$ python3 -q
>>> import numpy as np
>>> np.set_printoptions(suppress=True, linewidth=140)
>>> tidy = lambda a: np.round(a, 2) + 0
>>> J = np.loadtxt("arr.csv", delimiter=",")
>>> print(J)
[[0. 1. 0. 0. 1. 1.]
 [1. 0. 0. 0. 1. 0.]
 [0. 0. 0. 1. 0. 0.]
 [0. 0. 1. 0. 0. 0.]
 [1. 1. 0. 0. 0. 0.]
 [1. 0. 0. 0. 0. 0.]]
>>> # symmetric, so the eigenvalues are real
>>> print(tidy(np.sort(np.abs(np.linalg.eigvals(J)))))
[0.31 1.   1.   1.   1.48 2.17]
>>> print(tidy(np.linalg.det(J)))
-1.0
>>> print(np.allclose(J @ J.T, J.T @ J))
True
>>> print(np.trace(J))
0.0
>>> print((J + J.T) / 2)
[[0. 1. 0. 0. 1. 1.]
 [1. 0. 0. 0. 1. 0.]
 [0. 0. 0. 1. 0. 0.]
 [0. 0. 1. 0. 0. 0.]
 [1. 1. 0. 0. 0. 0.]
 [1. 0. 0. 0. 0. 0.]]
>>> print(tidy(np.abs(np.linalg.eigvals(J)).max()))
2.17
>>> u, v = J[4], J[5]
>>> print(u @ v)
1.0
>>> print(u @ u)
2.0
>>> p = (u @ v) / (u @ u) * u
>>> print((v - p) @ u)
0.0
>>> print(np.linalg.matrix_rank(np.outer(u, v)))
1
>>> print(np.flatnonzero(np.linalg.matrix_power((J != 0) + (J.T != 0) + np.eye(6), 6)[2]))
[2 3]
>>> rng = np.random.default_rng(793568)
>>> idx = rng.permutation(6)
>>> print(idx)
[5 2 4 1 3 0]
>>> other = J[idx][:, idx]
>>> print(np.diag(other))
[0. 0. 0. 0. 0. 0.]
>>> print(tidy(np.sort(np.abs(np.linalg.eigvals(other)))))
[0.31 1.   1.   1.   1.48 2.17]
>>> print(other)
[[0. 0. 0. 0. 0. 1.]
 [0. 0. 0. 0. 1. 0.]
 [0. 0. 0. 1. 0. 1.]
 [0. 0. 1. 0. 0. 1.]
 [0. 1. 0. 0. 0. 0.]
 [1. 0. 1. 1. 0. 0.]]
>>> print(tidy(np.linalg.det(other)), tidy(np.linalg.det(J[idx])))
-1.0 -1.0
>>> print(np.trace(other))
0.0
>>> idx = rng.integers(0, 2, 5)
>>> K = (idx[:, None] == idx) * 4 + np.eye(5)
>>> print(K)
[[5. 4. 4. 0. 4.]
 [4. 5. 4. 0. 4.]
 [4. 4. 5. 0. 4.]
 [0. 0. 0. 5. 0.]
 [4. 4. 4. 0. 5.]]
>>> # symmetric, so the eigenvalues are real
>>> evals, V = np.linalg.eig(K)
>>> print(tidy(evals))
[ 1. 17.  1.  1.  5.]
>>> print(tidy(K @ V[:, 0] - evals[0] * V[:, 0]))
[0. 0. 0. 0. 0.]
>>> O, Rm = np.linalg.qr(J)
>>> print(tidy(O))
[[ 0.    0.77  0.    0.    0.51  0.38]
 [-0.58 -0.26  0.    0.    0.68 -0.38]
 [ 0.    0.    0.   -1.    0.    0.  ]
 [ 0.    0.   -1.    0.    0.    0.  ]
 [-0.58  0.52  0.    0.   -0.51 -0.38]
 [-0.58 -0.26  0.    0.   -0.17  0.76]]
>>> print(tidy(O.T @ O))
[[1. 0. 0. 0. 0. 0.]
 [0. 1. 0. 0. 0. 0.]
 [0. 0. 1. 0. 0. 0.]
 [0. 0. 0. 1. 0. 0.]
 [0. 0. 0. 0. 1. 0.]
 [0. 0. 0. 0. 0. 1.]]
>>> print(tidy(abs(Rm[0, 0])), tidy(np.linalg.norm(J[:, 0])))
1.73 1.73
>>> print(tidy(Rm))
[[-1.73 -0.58  0.    0.   -0.58  0.  ]
 [ 0.    1.29  0.    0.    0.52  0.77]
 [ 0.    0.   -1.    0.    0.    0.  ]
 [ 0.    0.    0.   -1.    0.    0.  ]
 [ 0.    0.    0.    0.    1.18  0.51]
 [ 0.    0.    0.    0.    0.    0.38]]
>>> print(tidy(np.abs(np.diag(Rm))))
[1.73 1.29 1.   1.   1.18 0.38]
>>> print(np.allclose(Rm.T @ Rm, J.T @ J))
True
>>> feats = np.loadtxt("a.csv", delimiter=",")
>>> print(feats)
[[ 0.  0.  0.  0.  0.  0.]
 [-2. -2.  0.  0.  0.  0.]
 [ 0.  1.  0.  0.  0.  0.]
 [ 0.  0.  0.  0.  0.  0.]
 [ 0.  0. -2. -2.  0.  0.]
 [ 0.  0.  0.  1.  0.  0.]
 [ 0.  0.  0.  0.  0.  0.]
 [ 0.  0.  0.  0. -2. -2.]
 [ 0.  0.  0.  0.  0.  1.]]
>>> # rows 0 and 3 are equal
>>> idx = rng.permutation(6)
>>> other = feats[:, idx] * rng.choice([-1, 1], 6)
>>> print(other)
[[ 0.  0.  0.  0. -0. -0.]
 [ 0.  0.  0.  0.  2.  2.]
 [ 0.  0.  0.  0. -1. -0.]
 [ 0.  0.  0.  0. -0. -0.]
 [-2. -2.  0.  0. -0. -0.]
 [ 1.  0.  0.  0. -0. -0.]
 [ 0.  0.  0.  0. -0. -0.]
 [ 0.  0. -2. -2. -0. -0.]
 [ 0.  0.  1.  0. -0. -0.]]
>>> left, _, VT = np.linalg.svd(feats.T @ other)
>>> print(tidy(np.linalg.lstsq(feats, other)[0]))
[[ 0.  0.  0.  0.  0. -1.]
 [ 0.  0.  0.  0. -1.  0.]
 [ 0.  1.  0.  0.  0.  0.]
 [ 1.  0.  0.  0.  0.  0.]
 [ 0.  0.  0.  1.  0.  0.]
 [ 0.  0.  1.  0.  0.  0.]]
>>> other = np.array([[1], [0], [0], [1], [2]])
>>> data = np.block([[np.zeros((5, 5)), other], [other.T, np.zeros((1, 1))]])
>>> print(data)
[[0. 0. 0. 0. 0. 1.]
 [0. 0. 0. 0. 0. 0.]
 [0. 0. 0. 0. 0. 0.]
 [0. 0. 0. 0. 0. 1.]
 [0. 0. 0. 0. 0. 2.]
 [1. 0. 0. 1. 2. 0.]]
>>> left, s, VT = np.linalg.svd(data)
>>> print(tidy(s))
[2.45 2.45 0.   0.   0.   0.  ]
>>> print(np.argmax(s[:-1] / (s[1:] + 1e-6)) + 1)
2
>>> other = left[:, :2] @ np.diag(s[:2]) @ VT[:2]
>>> print(tidy(np.abs(data - other).max()))
0.0
>>> print(tidy(np.linalg.norm(data - other, 2)), s[2])
0.0 0.0
>>> print(tidy(np.linalg.norm(data - other) / np.linalg.norm(data)))
0.0
>>> print(tidy(other))
[[0. 0. 0. 0. 0. 1.]
 [0. 0. 0. 0. 0. 0.]
 [0. 0. 0. 0. 0. 0.]
 [0. 0. 0. 0. 0. 1.]
 [0. 0. 0. 0. 0. 2.]
 [1. 0. 0. 1. 2. 0.]]
>>> print(np.linalg.matrix_rank(data, rtol=0.05))
2
>>> print(np.allclose(data[:-1].T @ np.linalg.lstsq(data[:-1].T, data[-1])[0], data[-1]))
False
>>> print(np.unique(data.round(6), axis=0).shape)
(4, 6)
>>> print(np.abs(np.diag(np.linalg.qr(data)[1])) > 1e-9)
[ True False False False False  True]
>>> left, s, VT = np.linalg.svd(data, full_matrices=False)
>>> print(tidy(s))
[2.45 2.45 0.   0.   0.   0.  ]
>>> print(tidy(np.cumsum(s ** 2) / np.sum(s ** 2)))
[0.5 1.  1.  1.  1.  1. ]
>>> print(np.allclose(left * s @ VT, data))
True
>>> print(tidy(np.sqrt((s ** 2).sum())), tidy(np.linalg.norm(data)))
3.46 3.46
>>> print(tidy(VT @ VT.T))
[[1. 0. 0. 0. 0. 0.]
 [0. 1. 0. 0. 0. 0.]
 [0. 0. 1. 0. 0. 0.]
 [0. 0. 0. 1. 0. 0.]
 [0. 0. 0. 0. 1. 0.]
 [0. 0. 0. 0. 0. 1.]]
>>> print(tidy(left.T @ data @ VT.T))
[[2.45 0.   0.   0.   0.   0.  ]
 [0.   2.45 0.   0.   0.   0.  ]
 [0.   0.   0.   0.   0.   0.  ]
 [0.   0.   0.   0.   0.   0.  ]
 [0.   0.   0.   0.   0.   0.  ]
 [0.   0.   0.   0.   0.   0.  ]]
>>> rank = np.linalg.matrix_rank(data)
>>> print(rank)
2
>>> N = np.linalg.svd(data)[2][rank:].T
>>> print([int(np.linalg.matrix_rank(data[:, :j + 1])) for j in range(6)])
[1, 1, 1, 1, 1, 2]
>>> print(N.shape)
(6, 4)
>>> print(np.linalg.matrix_rank(data.T @ data), np.linalg.matrix_rank(data @ data.T))
2 2
>>> F = np.load("block1.npy")
>>> print(tidy(F))
[[-2.91 -2.87 -1.93 -5.23 -0.64 -3.87 -3.55 -2.03 -4.51 -2.96]
 [ 1.1   2.8   1.34  0.88  3.05  1.8   0.08  0.81  0.27  2.77]
 [-2.   -3.42 -3.16 -6.91  0.99 -4.42 -3.17 -3.58  1.23 -2.26]
 [ 3.5   6.48  1.69  5.83  5.31  5.48  3.41  1.52  2.04  5.38]
 [ 5.54  9.76 10.73  6.95  3.09  8.76  1.06  9.38  0.56  8.8 ]
 [ 1.41  2.82  1.62  0.54  2.46  1.82 -0.13  1.2   0.5   2.4 ]
 [-0.23  0.07 -5.49 -0.29  0.88 -0.93  1.21 -3.93 -2.5  -3.26]
 [ 2.4   3.01  0.94  0.53  0.19  2.01  0.18  1.57 -0.27  0.02]
 [-1.04 -2.03 -1.11 -5.44 -2.72 -3.03 -3.49 -0.51 -3.39 -4.26]
 [ 0.56 -1.01 -4.43 -3.56 -1.51 -2.01 -0.61 -2.79 -0.46 -4.91]
 [ 1.98  2.52  1.49 -0.45  1.06  1.52 -0.47  1.48  0.99  1.05]
 [ 3.8   4.99  2.16  2.74  0.28  3.99  1.27  3.01 -0.16  1.  ]
 [ 2.05  2.35 -0.84  0.2   0.71  1.35  0.64 -0.02  0.34 -0.58]
 [ 5.5  11.7   8.84 11.48  7.07 10.7   4.27  7.44  0.57 11.49]
 [ 7.13 11.78 11.03  9.27  5.07 10.78  2.91  9.59  3.34 10.94]
 [-1.39 -1.58 -6.19 -2.32  1.12 -2.58  0.16 -5.03 -2.04 -3.62]
 [-0.18 -1.61 -3.45 -4.43 -2.24 -2.61 -1.76 -2.09 -1.94 -5.09]
 [ 3.6   5.2   1.41  3.48  2.4   4.2   2.1   1.88  1.33  2.49]
 [-1.21  1.93  2.73  0.25  7.42  0.93 -0.97 -0.01  1.66  7.33]
 [-0.98 -1.03 -2.07 -3.26 -0.16 -2.03 -1.79 -1.67 -2.45 -2.41]
 [ 7.38 10.05  0.46  9.94  6.25  9.05  7.37  1.57  6.16  5.92]
 [ 0.86  1.27 -2.02 -0.59  2.85  0.27  0.57 -1.87  1.73  0.55]
 [ 0.11  1.7   2.12 -0.77  2.75  0.7  -1.36  1.06 -0.27  2.81]
 [ 1.59  2.9   1.08  0.65  3.61  1.9   0.38  0.48  2.18  3.13]
 [ 4.48  6.7   3.12  5.06  1.79  5.7   2.41  3.72  0.26  3.07]
 [ 0.12  0.83 -0.53 -1.14 -0.03 -0.17 -0.98 -0.06 -2.79 -1.23]
 [ 1.64  1.37 -2.88 -0.73  2.39  0.37  1.08 -2.26  2.96 -0.32]]
>>> W2 = F[[21, 13]].astype(float)
>>> for _ in range(3):
...     idx = np.linalg.norm(F[:, None] - W2, axis=-1).argmin(axis=1)
...     W2 = np.array([F[idx == j].mean(axis=0) for j in range(2)])
... 
>>> print(idx)
[0 0 0 1 1 0 0 0 0 0 0 0 0 1 1 0 0 0 0 0 1 0 0 0 1 0 0]
>>> print(tidy(W2[1] - W2[0]))
[5.05 8.45 6.89 9.32 3.58 8.45 4.08 6.22 2.52 7.95]
>>> vec = np.array([2, 3, 0, 3, 3, 0, 0, 1, 0, 0])
>>> print(np.sign((F @ vec).round(6)))
[-1.  1. -1.  1.  1.  1. -1.  1. -1. -1.  1.  1.  1.  1.  1. -1. -1.  1.  1. -1.  1.  1.  1.  1.  1. -1.  1.]
>>> print((F @ vec).argmax())
13
>>> print(tidy(F @ np.eye(10)[6]))
[-3.55  0.08 -3.17  3.41  1.06 -0.13  1.21  0.18 -3.49 -0.61 -0.47  1.27  0.64  4.27  2.91  0.16 -1.76  2.1  -0.97 -1.79  7.37  0.57 -1.36
  0.38  2.41 -0.98  1.08]
>>> Xc = F - F.mean(axis=0)
>>> V = np.linalg.svd(Xc)[2][:5]
>>> other = Xc - Xc @ V.T @ V
>>> print(tidy((Xc @ V.T).std(axis=0)))
[10.64  3.25  2.54  1.48  0.  ]
>>> print(tidy(other.std(axis=0)))
[0. 0. 0. 0. 0. 0. 0. 0. 0. 0.]
>>> print(tidy(np.diag(V.T @ V)))
[0.5  0.42 0.49 0.49 0.56 0.36 0.31 0.36 0.85 0.66]
>>> print(tidy(np.cov(Xc @ V.T, rowvar=False)))
[[117.67   0.     0.     0.     0.  ]
 [  0.    10.99   0.     0.     0.  ]
 [  0.     0.     6.73   0.     0.  ]
 [  0.     0.     0.     2.27   0.  ]
 [  0.     0.     0.     0.     0.  ]]
>>> arr = np.load("mat.npy")
>>> print(arr)
[[1 0 0 0 0 0 0]
 [5 1 0 0 0 0 0]
 [9 1 1 0 0 0 0]
 [7 9 5 1 0 0 0]
 [5 0 2 1 1 0 0]
 [5 9 6 8 8 1 0]
 [6 8 9 7 9 5 1]]
>>> # triangular: eigenvalues sit on the diagonal
>>> print(np.argsort(-np.linalg.norm(arr, axis=0).round(6), kind="stable")[:3])
[0 1 2]
>>> print(np.linalg.cond(arr) > 100)
True
>>> print(tidy(np.linalg.norm(arr, 2) / np.linalg.norm(arr)))
0.9
>>> print(np.linalg.matrix_rank(arr, rtol=0.1))
4
>>> print([round(float(x), 2) for x in np.linalg.svd(arr, compute_uv=False)[:3]])
[27.11, 10.97, 6.01]
>>> other = arr[0, 0] * arr[1:] - np.outer(arr[1:, 0], arr[0])
>>> print(other)
[[0 1 0 0 0 0 0]
 [0 1 1 0 0 0 0]
 [0 9 5 1 0 0 0]
 [0 0 2 1 1 0 0]
 [0 9 6 8 8 1 0]
 [0 8 9 7 9 5 1]]
>>> print(arr[:, 0] / arr[0, 0])
[1. 5. 9. 7. 5. 5. 6.]
>>> print(np.flatnonzero(~other.round(6).any(axis=1)))
[]
>>> print(np.linalg.matrix_rank(other), np.linalg.matrix_rank(arr))
6 7
>>> print((arr + arr.T) / 2)
[[1.  2.5 4.5 3.5 2.5 2.5 3. ]
 [2.5 1.  0.5 4.5 0.  4.5 4. ]
 [4.5 0.5 1.  2.5 1.  3.  4.5]
 [3.5 4.5 2.5 1.  0.5 4.  3.5]
 [2.5 0.  1.  0.5 1.  4.  4.5]
 [2.5 4.5 3.  4.  4.  1.  2.5]
 [3.  4.  4.5 3.5 4.5 2.5 1. ]]
>>> print(tidy(np.abs(np.linalg.eigvals(arr)).max()))
1.0
>>> print(tidy(np.sort(np.abs(np.linalg.eigvals(arr)))))
[1. 1. 1. 1. 1. 1. 1.]
>>> print(np.linalg.matrix_power(arr, 3))
[[   1    0    0    0    0    0    0]
 [  15    1    0    0    0    0    0]
 [  42    3    1    0    0    0    0]
 [ 316   42   15    1    0    0    0]
 [ 190   38   21    3    1    0    0]
 [1550  389  226   48   24    1    0]
 [2613  899  601  208  147   15    1]]
>>> print(np.trace(arr))
7
>>> print(tidy(np.linalg.det(arr)))
1.0
>>> T = np.stack([arr, -2 * arr, arr[::-1]])
>>> print((T @ arr.T).shape)
(3, 7, 7)
>>> print(np.einsum("bij,cij->bc", T, T))
[[  905 -1810   330]
 [-1810  3620  -660]
 [  330  -660   905]]
>>> W0 = np.loadtxt("data.csv", delimiter=",")
>>> print(W0)
[[-0.35 -0.7   0.7  -0.05  0.8  -0.25 -0.7   2.    0.35 -0.25 -1.25]
 [ 0.65 -1.78  1.12 -0.41  1.06 -0.51 -2.    2.76  2.43 -1.17 -0.79]
 [ 0.61 -0.6   0.21 -0.21  0.11 -0.14 -0.73  0.34  1.21 -0.53  0.34]
 [ 0.37  0.6  -0.63  0.03 -0.73  0.22  0.59 -1.82 -0.23  0.19  1.18]
 [ 1.06 -0.4  -0.14 -0.26 -0.34 -0.04 -0.58 -0.76  1.46 -0.58  1.24]
 [ 1.92 -0.78 -0.21 -0.48 -0.57 -0.09 -1.11 -1.26  2.7  -1.08  2.19]
 [-1.34  0.82 -0.07  0.38  0.17  0.15  1.07  0.3  -2.16  0.9  -1.25]
 [-0.66  0.36  0.    0.18  0.12  0.06  0.48  0.24 -1.02  0.42 -0.66]]
>>> print(np.trace(J @ J @ J) // 6)
1.0
>>> print(J @ J)
[[3. 1. 0. 0. 1. 0.]
 [1. 2. 0. 0. 1. 1.]
 [0. 0. 1. 0. 0. 0.]
 [0. 0. 0. 1. 0. 0.]
 [1. 1. 0. 0. 2. 1.]
 [0. 1. 0. 0. 1. 1.]]
>>> L = np.diag(J.sum(axis=1)) - J
>>> print((np.linalg.eigvalsh(L) < 1e-8).sum())
2
>>> print(np.linalg.matrix_rank(L))
4
>>> print(tidy(np.linalg.eigvalsh(L)))
[0. 0. 1. 2. 3. 4.]
